% ipython --no-banner

In [1]: import numpy as np

In [2]: import numpy.linalg as la

In [3]: np.set_printoptions(suppress=True, linewidth=200)

In [4]: def rnd(a):
   ...:     return np.round(a, 2) + 0
   ...: 

In [5]: E = np.array([[6.0, 1.0, 1.0], [1.0, 6.0, 1.0], [1.0, 1.0, 6.0]])

In [6]: # equal to its transpose

In [7]: vals, vecs = la.eigh(E)

In [8]: vec = np.array([1, -2, 2])

In [9]: rnd(vecs * np.sqrt(vals) @ vecs.T)
Out[9]: 
array([[2.43, 0.2 , 0.2 ],
       [0.2 , 2.43, 0.2 ],
       [0.2 , 0.2 , 2.43]])

In [10]: rnd(vec @ E @ vec / (vec @ vec)), rnd(vals[0]), rnd(vals[-1])
Out[10]: (np.float64(5.11), np.float64(5.0), np.float64(8.0))

In [11]: rnd(la.eigvalsh(E[1:, 1:]))
Out[11]: array([5., 7.])

In [12]: (np.sign(vecs[:, -1].round(6)) == np.sign(vecs[0, -1].round(6))).astype(int)
Out[12]: array([1, 1, 1])

In [13]: np.abs(E).sum(axis=1).max(), rnd(np.abs(vals).max())
Out[13]: (np.float64(8.0), np.float64(8.0))

In [14]: rnd(vecs * np.maximum(vals, 0) @ vecs.T)
Out[14]: 
array([[6., 1., 1.],
       [1., 6., 1.],
       [1., 1., 6.]])

In [15]: def softmax(z):
    ...:     e = np.exp(z - z.max(axis=-1, keepdims=True))
    ...:     return e / e.sum(axis=-1, keepdims=True)
    ...: 

In [16]: rnd(softmax(E[0] + -2))
Out[16]: array([0.99, 0.01, 0.01])

In [17]: rnd(softmax(E).sum(axis=1))
Out[17]: array([1., 1., 1.])

In [18]: rnd(softmax(10 * E[0]))
Out[18]: array([1., 0., 0.])

In [19]: rnd(softmax(E[0]))
Out[19]: array([0.99, 0.01, 0.01])

In [20]: scores = E @ E.T / np.sqrt(3)

In [21]: rnd(softmax(scores + np.triu(np.full(scores.shape, -np.inf), 1)))
Out[21]: 
array([[1., 0., 0.],
       [0., 1., 0.],
       [0., 0., 1.]])

In [22]: rnd(softmax(scores))
Out[22]: 
array([[1., 0., 0.],
       [0., 1., 0.],
       [0., 0., 1.]])

In [23]: K = np.load("w.npy")

In [24]: K
Out[24]: 
array([[  9,   3,   3,  -6,  -3],
       [ 27,   9,   9, -18,  -9],
       [ 12,   4,   4,  -8,  -4]])

In [25]: # rows and columns are dependent

In [26]: Uu, sig, Vt = la.svd(K)

In [27]: vecs = Vt[:(sig > 1e-8).sum()]

In [28]: rng = np.random.default_rng(265114)

In [29]: vec = K[2] + 5 * K[1] + rng.integers(2) * np.eye(5)[3]

In [30]: vec
Out[30]: array([147.,  49.,  49., -97., -49.])

In [31]: rnd(vecs.T @ vecs)
Out[31]: 
array([[ 0.56,  0.19,  0.19, -0.38, -0.19],
       [ 0.19,  0.06,  0.06, -0.12, -0.06],
       [ 0.19,  0.06,  0.06, -0.12, -0.06],
       [-0.38, -0.12, -0.12,  0.25,  0.12],
       [-0.19, -0.06, -0.06,  0.12,  0.06]])

In [32]: rnd(la.norm(vec - vecs.T @ vecs @ vec))
Out[32]: np.float64(0.87)

In [33]: B = K / la.norm(K, axis=1, keepdims=True)

In [34]: cov = B @ B.T

In [35]: np.argwhere(np.triu(np.abs(cov) > 0.95, 1))
Out[35]: 
array([[0, 1],
       [0, 2],
       [1, 2]])

In [36]: cov[0]
Out[36]: array([1., 1., 1.])

In [37]: arr = np.array([[-0.03, -0.34, 0.0, -2.76, -0.09],
    ...:     [0.02, 1.85, 0.0, -1.56, 0.07],
    ...:     [-0.03, -0.27, 0.0, 0.23, -0.07],
    ...:     [0.02, 0.63, 0.0, 4.44, -0.29],
    ...:     [-0.02, -0.9, 0.01, 1.63, 0.02],
    ...:     [0.0, -0.79, -0.01, -1.38, -0.16],
    ...:     [0.09, -2.01, -0.01, 1.86, 0.04],
    ...:     [0.0, -1.32, 0.0, -3.91, -0.01],
    ...:     [0.0, 0.59, 0.01, -7.42, 0.0],
    ...:     [-0.02, -1.15, 0.0, -2.83, 0.04],
    ...:     [0.02, 1.78, -0.01, -5.8, -0.36],
    ...:     [0.05, 0.37, -0.01, -2.08, -0.12]])

In [38]: # column 3 dominates

In [39]: d = la.norm(arr[:, None] - arr[None], axis=-1)

In [40]: (d + 1e9 * np.eye(12)).round(6).argmin(axis=1)
Out[40]: array([ 9, 11,  4,  4,  6, 11,  4,  9, 10,  0,  8,  0])

In [41]: d[11].round(6).argsort(kind="stable")[:4]
Out[41]: array([11,  0,  5,  1])

In [42]: np.flatnonzero(d[11] < d.mean() / 2)
Out[42]: array([ 0,  1,  5,  9, 11])

In [43]: rnd(la.norm(arr, axis=1))
Out[43]: array([2.78, 2.42, 0.36, 4.49, 1.86, 1.6 , 2.74, 4.13, 7.44, 3.06, 6.08, 2.12])

In [44]: np.unravel_index(d.round(6).argmax(), d.shape)
Out[44]: (np.int64(3), np.int64(8))

In [45]: rnd(la.norm(arr - arr.mean(axis=0), axis=1))
Out[45]: array([1.15, 1.99, 1.87, 6.12, 3.35, 0.71, 3.97, 2.57, 5.83, 1.58, 4.59, 0.67])

In [46]: rnd(d[11])
Out[46]: array([0.99, 1.58, 2.4 , 6.53, 3.92, 1.36, 4.61, 2.49, 5.35, 1.7 , 3.99, 0.  ])

In [47]: d.mean(axis=1).argmax()
Out[47]: np.int64(3)

In [48]: la.matrix_rank(d ** 2)
Out[48]: np.int64(7)
